% python3 -q
>>> import numpy as np
>>> np.set_printoptions(precision=2, suppress=True, linewidth=100)
>>> E = np.load("layer18.npy")
>>> E
array([[0, 0, 1, 0],
       [0, 0, 1, 1],
       [1, 1, 0, 1],
       [0, 1, 1, 0]])
>>> # symmetric
>>> other = np.linalg.inv(E)
>>> print(np.linalg.inv(other))
[[ 0.  0.  1.  0.]
 [-0. -0.  1.  1.]
 [ 1.  1.  0.  1.]
 [ 0.  1.  1.  0.]]
>>> np.round(np.linalg.cond(E), 2)
np.float64(6.98)
>>> round(float(np.linalg.det(E) * np.linalg.det(other)), 2)
1.0
>>> (np.abs(other) > 1e-9).astype(int)
array([[1, 1, 1, 1],
       [1, 0, 0, 1],
       [1, 0, 0, 0],
       [1, 1, 0, 0]])
>>> np.round(np.linalg.slogdet(E)[0], 2)
np.float64(1.0)
>>> r0, g = E[0], E[3]
>>> r0 @ g
np.int64(1)
>>> pr = (r0 @ g) / (r0 @ r0) * r0
>>> round(float(np.linalg.norm(r0 + g) ** 2 + np.linalg.norm(r0 - g) ** 2), 2)
6.0
>>> w, vecs = np.linalg.eigh(E)
>>> np.linalg.svd(E, compute_uv=False)
array([2.17, 1.48, 1.  , 0.31])
>>> print(np.linalg.eigvalsh(E + -3 * np.eye(4)))
[-4.48 -4.   -2.69 -0.83]
>>> (w > 1e-8).sum(), (w < -1e-8).sum()
(np.int64(2), np.int64(2))
>>> np.abs(vecs[:, -1]).round(6).argmax()
np.int64(2)
>>> np.round(vecs.T @ E @ vecs, 2) + 0
array([[-1.48,  0.  ,  0.  ,  0.  ],
       [ 0.  , -1.  ,  0.  ,  0.  ],
       [ 0.  ,  0.  ,  0.31,  0.  ],
       [ 0.  ,  0.  ,  0.  ,  2.17]])
>>> x = np.array([-2, -3, 1, 1])
>>> a = np.maximum(E @ x, 0)
>>> a
array([1, 2, 0, 0])
>>> E * (a > 1e-9)[:, None]
array([[0, 0, 1, 0],
       [0, 0, 1, 1],
       [0, 0, 0, 0],
       [0, 0, 0, 0]])
>>> np.maximum(E @ (3 * x), 0)
array([3, 6, 0, 0])
>>> np.maximum(E @ x, 0) - np.maximum(-E @ x, 0)
array([ 1,  2, -4, -2])
